$ ipython --no-banner

In [1]: import numpy as np

In [2]: from numpy import linalg as LA

In [3]: np.set_printoptions(precision=2, suppress=True, linewidth=200, legacy="1.25")

In [4]: rd = lambda a: np.round(a, 2) + 0

In [5]: K = np.load("sample9.npy")

In [6]: K
Out[6]: 
array([[  6.99,  11.02,  -0.73,  -8.36],
       [  4.98,   9.17,   0.37, -11.2 ],
       [  6.68,   8.69,  -0.96,  -8.48],
       [  6.83,   8.9 ,  -0.08,  -9.55],
       [  5.7 ,   8.86,  -1.02,  -7.76],
       [  4.91,  10.89,  -0.89,  -8.53],
       [  6.38,   9.05,  -0.37,  -8.98],
       [  7.69,   8.07,  -0.89, -10.08],
       [  7.1 ,  10.04,  -0.64, -11.66],
       [  4.48,   7.87,   1.3 ,  -9.14],
       [  7.01,   7.93,  -0.83,  -8.58],
       [  5.69,   9.18,   0.54,  -9.02],
       [  5.66,   7.85,  -0.4 ,  -9.42],
       [  6.46,   9.86,  -1.39,  -8.84],
       [  6.21,   8.75,   0.12,  -7.42],
       [  6.03,   9.29,   1.03, -10.  ],
       [  5.98,   9.45,   0.14,  -8.47],
       [  4.82,   9.74,  -0.48,  -9.06],
       [  4.38,   9.72,   0.02,  -8.23],
       [  6.4 ,   9.17,   1.46,  -8.18],
       [  7.35,   6.86,   0.95,  -8.55],
       [  3.66,  11.26,  -0.04,  -8.93],
       [  4.35,   9.64,   0.64,  -9.86],
       [  7.26,   9.94,  -0.81,  -8.16]])

In [7]: LA.matrix_rank(K, rtol=0.1)
Out[7]: 1

In [8]: rd(np.abs(LA.svd(K)[2][-1]))
Out[8]: array([0.27, 0.23, 0.85, 0.4 ])

In [9]: rd(LA.norm(K, 2) / LA.norm(K))
Out[9]: 0.99

In [10]: cen = K - K.mean(axis=0)

In [11]: Uu, sig, Vt = LA.svd(cen, full_matrices=False)

In [12]: LA.matrix_rank(cen)
Out[12]: 4

In [13]: rd(Vt[0] * np.sign(Vt[0, np.abs(Vt[0]).argmax()]))
Out[13]: array([ 0.77, -0.63, -0.06,  0.04])

In [14]: rd((sig ** 2).sum() ** 2 / (sig ** 4).sum())
Out[14]: 3.33

In [15]: rd(np.abs(Vt[-1]))
Out[15]: array([0.44, 0.46, 0.77, 0.08])

In [16]: np.abs(Uu[:, 0]).argmax()
Out[16]: 21

In [17]: rd(cen.mean(axis=0))
Out[17]: array([0., 0., 0., 0.])

In [18]: mat = np.load("block19.npy")

In [19]: mat
Out[19]: 
array([[ 7.,  0.,  4., -2.],
       [ 0.,  3.,  0.,  0.],
       [ 4.,  0.,  7., -2.],
       [-2.,  0., -2.,  4.]])

In [20]: # splits into 2 blocks

In [21]: x = np.array([0, 2, -2, 0])

In [22]: a = np.maximum(K @ x, 0)

In [23]: rd(K.T @ a)
Out[23]: array([ 2664.53,  4193.79,   -95.11, -4040.32])

In [24]: K * (a > 1e-9)[:, None]
Out[24]: 
array([[  6.99,  11.02,  -0.73,  -8.36],
       [  4.98,   9.17,   0.37, -11.2 ],
       [  6.68,   8.69,  -0.96,  -8.48],
       [  6.83,   8.9 ,  -0.08,  -9.55],
       [  5.7 ,   8.86,  -1.02,  -7.76],
       [  4.91,  10.89,  -0.89,  -8.53],
       [  6.38,   9.05,  -0.37,  -8.98],
       [  7.69,   8.07,  -0.89, -10.08],
       [  7.1 ,  10.04,  -0.64, -11.66],
       [  4.48,   7.87,   1.3 ,  -9.14],
       [  7.01,   7.93,  -0.83,  -8.58],
       [  5.69,   9.18,   0.54,  -9.02],
       [  5.66,   7.85,  -0.4 ,  -9.42],
       [  6.46,   9.86,  -1.39,  -8.84],
       [  6.21,   8.75,   0.12,  -7.42],
       [  6.03,   9.29,   1.03, -10.  ],
       [  5.98,   9.45,   0.14,  -8.47],
       [  4.82,   9.74,  -0.48,  -9.06],
       [  4.38,   9.72,   0.02,  -8.23],
       [  6.4 ,   9.17,   1.46,  -8.18],
       [  7.35,   6.86,   0.95,  -8.55],
       [  3.66,  11.26,  -0.04,  -8.93],
       [  4.35,   9.64,   0.64,  -9.86],
       [  7.26,   9.94,  -0.81,  -8.16]])

In [25]: Z = K[[17, 11]].astype(float)

In [26]: for _ in range(3):
    ...:     lab = LA.norm(K[:, None] - Z, axis=-1).argmin(axis=1)
    ...:     Z = np.array([K[lab == j].mean(axis=0) for j in range(2)])
    ...: 

In [27]: lab
Out[27]: array([0, 1, 1, 1, 0, 0, 1, 1, 1, 1, 1, 1, 1, 0, 1, 1, 1, 0, 0, 1, 1, 0, 0, 1])

In [28]: np.abs(Z[1] - Z[0]).argmax()
Out[28]: 1

In [29]: rd(Z)
Out[29]: 
array([[ 5.16, 10.12, -0.49, -8.7 ],
       [ 6.36,  8.76,  0.06, -9.18]])

In [30]: rd(Z[1] - Z[0])
Out[30]: array([ 1.2 , -1.36,  0.54, -0.48])

In [31]: r0, g = Z[0], Z[1]

In [32]: rd(r0 @ r0)
Out[32]: 204.96

In [33]: p = (r0 @ g) / (r0 @ r0) * r0

In [34]: rd((g - p) @ r0)
Out[34]: 0.0

In [35]: rd(g - p)
Out[35]: array([ 1.29, -1.18,  0.54, -0.64])

In [36]: X = np.array([[8, 10, 4, 6, 6],
    ...:     [10, 22, 13, 18, 9],
    ...:     [4, 13, 13, 9, 0],
    ...:     [6, 18, 9, 18, 9],
    ...:     [6, 9, 0, 9, 9]])

In [37]: # symmetric

In [38]: t3 = np.stack([X, -2 * X, X[::-1]])

In [39]: (t3 @ X.T).shape
Out[39]: (3, 5, 5)

In [40]: t3.sum(axis=0)
Out[40]: 
array([[-2, -1, -4,  3,  3],
       [-4, -4, -4,  0,  0],
       [ 0,  0,  0,  0,  0],
       [ 4,  4,  4,  0,  0],
       [ 2,  1,  4, -3, -3]])

In [41]: LA.matrix_rank(t3.reshape(3, -1))
Out[41]: 2

In [42]: t3.shape
Out[42]: (3, 5, 5)

In [43]: cen = (K - K.mean(axis=0)) / K.std(axis=0)

In [44]: cen.std(axis=0)
Out[44]: array([1., 1., 1., 1.])

In [45]: coef = LA.lstsq(np.delete(cen, 2, axis=1), cen[:, 2])[0]

In [46]: np.abs(coef).argmax()
Out[46]: 0

In [47]: rd(coef)
Out[47]: array([-0.45, -0.43, -0.09])

In [48]: rd(np.sort(np.abs(LA.eigvals(X))))
Out[48]: array([ 0.  ,  0.  ,  5.35, 11.69, 52.96])

In [49]: np.trace(X)
Out[49]: 70

In [50]: np.allclose(X, X.T)
Out[50]: True

In [51]: ev, V = LA.eigh(X)

In [52]: x = np.array([1, 6, 0, 5, 1])

In [53]: rd(V * np.maximum(ev, 0) @ V.T)
Out[53]: 
array([[ 8., 10.,  4.,  6.,  6.],
       [10., 22., 13., 18.,  9.],
       [ 4., 13., 13.,  9.,  0.],
       [ 6., 18.,  9., 18.,  9.],
       [ 6.,  9.,  0.,  9.,  9.]])

In [54]: rd(x @ X @ x / (x @ x)), rd(ev[0]), rd(ev[-1])
Out[54]: (43.32, 0.0, 52.96)

In [55]: rd(LA.eigvalsh(X[1:, 1:]))
Out[55]: array([ 0.  ,  1.77, 11.24, 49.  ])
